$ python -q
>>> import numpy as np
>>> np.set_printoptions(suppress=True, linewidth=100)
>>> rnd = lambda a: np.round(a, 3) + 0
>>> X = np.loadtxt("test11.csv", delimiter=",")
>>> print(X)
[[ 1.985  0.032  0.001]
 [ 2.008  0.014  0.021]
 [ 1.996 -0.009 -0.018]
 [ 2.004  0.003 -0.016]
 [ 2.012 -0.048  0.005]
 [ 2.001 -0.005  0.016]
 [ 1.014  1.032 -1.969]
 [ 0.993  0.968 -1.988]
 [ 1.01   1.01  -2.018]
 [ 0.993  0.994 -1.974]
 [ 0.969  1.008 -2.001]
 [ 0.992  0.979 -1.989]]
>>> d = np.linalg.norm(X[:, None] - X[None], axis=-1)
>>> print(d.mean(axis=1).argmax())
4
>>> print(np.unravel_index(d.round(6).argmax(), d.shape))
(np.int64(4), np.int64(10))
>>> print((d + 1e9 * np.eye(12)).round(6).argmin(axis=1))
[ 1  5  3  2  5  1  9 11 10 11  9  7]
>>> print(rnd(d[3]))
[0.039 0.039 0.015 0.    0.056 0.033 2.419 2.417 2.452 2.416 2.454 2.423]
>>> print(rnd(np.linalg.norm(X - X.mean(axis=0), axis=1)))
[1.202 1.235 1.207 1.207 1.249 1.236 1.212 1.21  1.244 1.209 1.246 1.215]
>>> print(d[3].round(6).argsort(kind="stable")[:4])
[3 2 5 0]
>>> print(rnd(d[:5, :5]))
[[0.    0.035 0.047 0.039 0.085]
 [0.035 0.    0.047 0.039 0.064]
 [0.047 0.047 0.    0.015 0.048]
 [0.039 0.039 0.015 0.    0.056]
 [0.085 0.064 0.048 0.056 0.   ]]
>>> print(rnd(np.linalg.norm(X, axis=1)))
[1.985 2.008 1.996 2.004 2.013 2.001 2.443 2.424 2.472 2.423 2.441 2.429]
>>> f = np.array([2, -1, -4])
>>> J = np.array([np.roll(f, i) for i in range(3)])
>>> print(J)
[[ 2 -1 -4]
 [-4  2 -1]
 [-1 -4  2]]
>>> rng = np.random.default_rng(894836)
>>> z = rng.permutation(3)
>>> print(z)
[0 1 2]
>>> M2 = J[z][:, z]
>>> print(M2)
[[ 2 -1 -4]
 [-4  2 -1]
 [-1 -4  2]]
>>> print(rnd(np.sort(np.abs(np.linalg.eigvals(M2)))))
[3.    5.196 5.196]
>>> M = np.load("x.npy")
>>> print(M)
[[4 4]
 [4 8]]
>>> # equal to its transpose
>>> print((M - M.T) / 2)
[[0. 0.]
 [0. 0.]]
>>> print(np.linalg.matrix_power(M, 2))
[[32 48]
 [48 80]]
>>> print(M @ M)
[[32 48]
 [48 80]]
>>> C2 = M.T @ M
>>> print((M @ M.T).shape)
(2, 2)
>>> print(C2)
[[32 48]
 [48 80]]
>>> z = rng.permutation(3)
>>> M2 = J[:, z] * rng.choice([-1, 1], 3)
>>> print(M2)
[[-4 -2 -1]
 [-1  4  2]
 [ 2  1 -4]]
>>> Uu, _, vt = np.linalg.svd(J.T @ M2)
>>> print(rnd(Uu @ vt))
[[ 0. -1.  0.]
 [ 0.  0.  1.]
 [ 1.  0.  0.]]
>>> print(z)
[2 0 1]
>>> low = np.linalg.cholesky(M)
>>> print(np.diag(low) ** 2)
[4. 4.]
>>> print(low)
[[2. 0.]
 [2. 2.]]
>>> print(rnd(M / np.sqrt(np.outer(np.diag(M), np.diag(M)))))
[[1.    0.707]
 [0.707 1.   ]]
>>> q, evecs = np.linalg.qr(M[:, :1])[0], np.linalg.qr(M[:, 1:])[0]
>>> sv = np.linalg.svd(q.T @ evecs, compute_uv=False)
>>> print(rnd(sv))
[0.949]
>>> print((sv > 0.9).sum())
1
>>> W0 = np.loadtxt("arr.csv", delimiter=",")
>>> print(W0)
[[2. 1. 3.]
 [3. 0. 0.]
 [0. 0. 0.]]
>>> t3 = np.stack([W0, -2 * W0, W0[::-1]])
>>> print(np.linalg.matrix_rank(t3.reshape(3, -1)))
2
>>> print(t3.sum(axis=0))
[[-2. -1. -3.]
 [ 0.  0.  0.]
 [ 2.  1.  3.]]
>>> print(rnd(np.linalg.det(t3)))
[0. 0. 0.]
>>> print(np.linalg.matrix_rank(t3))
[2 2 2]
>>> print((t3 @ W0.T).shape)
(3, 3, 3)
>>> print(np.trace(W0))
2.0
>>> print(rnd(np.abs(np.linalg.eigvals(W0)).max()))
3.0
>>> print(W0 @ W0)
[[7. 2. 6.]
 [6. 3. 9.]
 [0. 0. 0.]]
>>> print(rnd(np.linalg.matrix_power(W0, 2)))
[[7. 2. 6.]
 [6. 3. 9.]
 [0. 0. 0.]]
>>> Uu, sv, vt = np.linalg.svd(W0)
>>> evecs = vt[:(sv > 1e-8).sum()]
>>> vec = W0[0] + 3 * W0[1] + rng.integers(2) * np.eye(3)[0]
>>> print(vec)
[11.  1.  3.]
>>> print(rnd(evecs.T @ evecs))
[[1.  0.  0. ]
 [0.  0.1 0.3]
 [0.  0.3 0.9]]
>>> print(rnd(np.linalg.norm(vec - evecs.T @ evecs @ vec)))
0.0
>>> print(rnd(np.diag(evecs.T @ evecs)))
[1.  0.1 0.9]
>>> rk = np.linalg.matrix_rank(W0)
>>> print(rk)
2
>>> null = np.linalg.svd(W0)[2][rk:].T
>>> print(np.allclose(W0 @ null, 0))
True
>>> print([int(np.linalg.matrix_rank(W0[:i])) for i in range(1, len(W0) + 1)])
[1, 2, 2]
>>> print(null.shape)
(3, 1)
>>> print(np.linalg.matrix_rank(W0.T @ W0), np.linalg.matrix_rank(W0 @ W0.T))
2 2
>>> print([int(np.linalg.matrix_rank(W0[:, :j + 1])) for j in range(3)])
[1, 2, 2]
>>> print([int(np.linalg.matrix_rank(np.delete(W0, i, axis=0))) for i in range(3)])
[1, 1, 2]
>>> print(np.abs(np.diag(np.linalg.qr(W0)[1])) > 1e-9)
[ True  True False]
>>> print(np.linalg.lstsq(W0[:-1].T, W0[-1])[2])
2
>>> print(rnd(np.trace(np.linalg.pinv(W0) @ W0)))
2.0
>>> print(rnd(W0 @ np.linalg.pinv(W0) @ W0))
[[2. 1. 3.]
 [3. 0. 0.]
 [0. 0. 0.]]
>>> print(np.allclose(W0[:-1].T @ np.linalg.lstsq(W0[:-1].T, W0[-1])[0], W0[-1]))
True
>>> feats = np.eye(3, dtype=int)[rng.permutation(3)]
>>> print(feats)
[[0 0 1]
 [1 0 0]
 [0 1 0]]
>>> print(feats.sum(axis=1))
[1 1 1]
>>> print(feats @ np.ones(3))
[1. 1. 1.]
>>> print(np.linalg.matrix_power(feats, 100))
[[0 0 1]
 [1 0 0]
 [0 1 0]]
>>> print(np.linalg.matrix_power(feats, 2))
[[0 1 0]
 [0 0 1]
 [1 0 0]]
>>> print(rnd(np.sort(np.abs(np.linalg.eigvals(feats)))[::-1]))
[1. 1. 1.]
>>> p = np.eye(3)[1]
>>> for _ in range(3):
...     p = p @ feats
...     print(p.round(3))
... 
[1. 0. 0.]
[0. 0. 1.]
[0. 1. 0.]
>>> f, g = feats[1], feats[2]
>>> print(f @ f)
1
>>> print(f @ g)
0
>>> p = (f @ g) / (f @ f) * f
>>> print(np.outer(f, g))
[[0 1 0]
 [0 0 0]
 [0 0 0]]
>>> print(rnd(np.linalg.norm(f + g) ** 2 + np.linalg.norm(f - g) ** 2))
4.0
>>> print((g - p) @ f)
0.0
>>> print(np.linalg.matrix_rank(np.outer(f, g)))
1
>>> C2 = feats.T @ feats
>>> print((feats @ feats.T).shape)
(3, 3)
>>> print(np.linalg.matrix_rank(C2))
3
>>> print(np.allclose(C2, C2.T))
True
>>> M2 = feats / np.linalg.norm(feats, axis=1, keepdims=True)
>>> C2 = M2 @ M2.T
>>> print((np.abs(C2) > 0.9).astype(int))
[[1 0 0]
 [0 1 0]
 [0 0 1]]
>>> print(C2[0])
[1. 0. 0.]
>>> print((C2 - 2 * np.eye(3)).round(6).argmax(axis=1))
[1 0 0]
>>> print(np.argwhere(np.triu(np.abs(C2) > 0.95, 1)))
[]
>>> z = rng.permutation(3)
>>> print(z)
[2 1 0]
>>> M2 = feats[z][:, z]
>>> print(np.trace(M2))
0
>>> print(np.allclose(M2, feats))
False
>>> print(rnd(np.sort(np.abs(np.linalg.eigvals(M2)))))
[1. 1. 1.]
>>> print(M2)
[[0 1 0]
 [0 0 1]
 [1 0 0]]
>>> print(rnd(np.linalg.det(M2)), rnd(np.linalg.det(feats[z])))
1.0 -1.0
>>> E = np.loadtxt("case4.csv", delimiter=",")
>>> print(E)
[[2. 1. 3.]
 [1. 0. 2.]
 [0. 1. 0.]]
>>> P = np.triu(np.array([[-2, 0, 1], [1, 0, 2], [2, 1, 1]]), 1) + np.eye(3)
>>> M2 = P @ E @ np.linalg.inv(P)
>>> print(rnd(np.poly(M2)))
[ 1. -2. -3.  1.]
>>> print(P @ E - E @ P)
[[ 0.  1. -4.]
 [ 0.  2. -1.]
 [ 0.  0. -2.]]
>>> F = np.load("m.npy")
>>> print(F)
[[ 0.834  0.493  0.119]
 [ 0.735 -0.999 -0.999]
 [-0.07  -0.371 -0.327]
 [ 0.887 -1.    -1.   ]
 [-0.537 -0.264 -0.06 ]
 [ 0.926  0.999  0.996]
 [-0.883  1.     1.   ]
 [ 0.611  0.197 -0.04 ]
 [-0.572 -0.711 -0.551]
 [ 0.701 -0.927 -0.947]
 [ 0.876 -0.999 -0.999]
 [-0.874 -0.01   0.397]
 [ 0.647 -0.454 -0.604]
 [ 0.876  0.797  0.523]
 [-0.711 -0.994 -0.984]
 [ 0.726 -1.    -1.   ]
 [-0.988  0.485  0.862]]
>>> C2 = np.cov(F, rowvar=False)
>>> print(rnd(np.corrcoef(F[:, 2], F[:, 1])[0, 1]))
0.963
>>> print(rnd(F.std(axis=0)))
[0.739 0.731 0.73 ]
>>> print(C2.shape)
(3, 3)
>>> print(rnd(np.polyfit(F[:, 2], F[:, 1], 1)))
[ 0.965 -0.016]
>>> print(rnd(C2))
[[ 0.58  -0.086 -0.197]
 [-0.086  0.568  0.546]
 [-0.197  0.546  0.566]]
>>> print(np.argsort(-F.std(axis=0).round(6), kind="stable"))
[0 1 2]
>>> print(rnd(np.linalg.eigvalsh(C2)[::-1]))
[1.18  0.524 0.009]
>>> P = np.triu(np.array([[0, 0, 0], [2, 1, 0], [1, 1, 0]]), 1) + np.eye(3)
>>> M2 = P @ J @ np.linalg.inv(P)
>>> print(rnd(np.poly(M2)))
[ 1. -6.  0. 81.]
>>> print(np.trace(M2), np.trace(J))
6.0 6
>>> print(P @ J - J @ P)
[[0. 0. 0.]
 [0. 0. 0.]
 [0. 0. 0.]]
>>> print(np.linalg.matrix_rank(M2))
3
>>> print(rnd(np.linalg.det(M2)))
-81.0
>>> print(M2)
[[ 2. -1. -4.]
 [-4.  2. -1.]
 [-1. -4.  2.]]
>>> m1 = np.loadtxt("w.csv", delimiter=",")
>>> print(m1)
[[0.5   0.333 0.167]
 [0.    0.6   0.4  ]
 [0.2   0.4   0.4  ]]
>>> # rows sum to 1
>>> print(np.einsum("ii->", m1))
1.5
>>> print(rnd(np.linalg.det(m1.T)))
0.047
>>> vec = np.array([-2, -3, -1])
>>> a = np.maximum(m1 @ vec, 0)
>>> print(rnd(np.maximum(m1 @ vec, 0) - np.maximum(-m1 @ vec, 0)))
[-2.166 -2.2   -2.   ]
>>> print(np.maximum(m1 @ (3 * vec), 0))
[0. 0. 0.]
>>> print(np.flatnonzero(a > 1e-9))
[]
>>> print(rnd(np.tanh(m1 @ vec)))
[-0.974 -0.976 -0.964]
>>> Uu, sv, vt = np.linalg.svd(m1, full_matrices=False)
>>> print(rnd(np.sqrt((sv ** 2).sum())), rnd(np.linalg.norm(m1)))
1.126 1.126
>>> print(np.allclose(Uu * sv @ vt, m1))
True
>>> print(rnd(sv))
[1.038 0.425 0.106]
>>> print(rnd(Uu.T @ Uu))
[[1. 0. 0.]
 [0. 1. 0.]
 [0. 0. 1.]]
>>> print(rnd(np.abs(vt[0])))
[0.351 0.757 0.551]
>>> print(np.abs(Uu[:, 0]).round(6).argmax())
1
>>> print(rnd(Uu.T @ m1 @ vt.T))
[[1.038 0.    0.   ]
 [0.    0.425 0.   ]
 [0.    0.    0.106]]
>>> print(rnd(vt @ vt.T))
[[1. 0. 0.]
 [0. 1. 0.]
 [0. 0. 1.]]
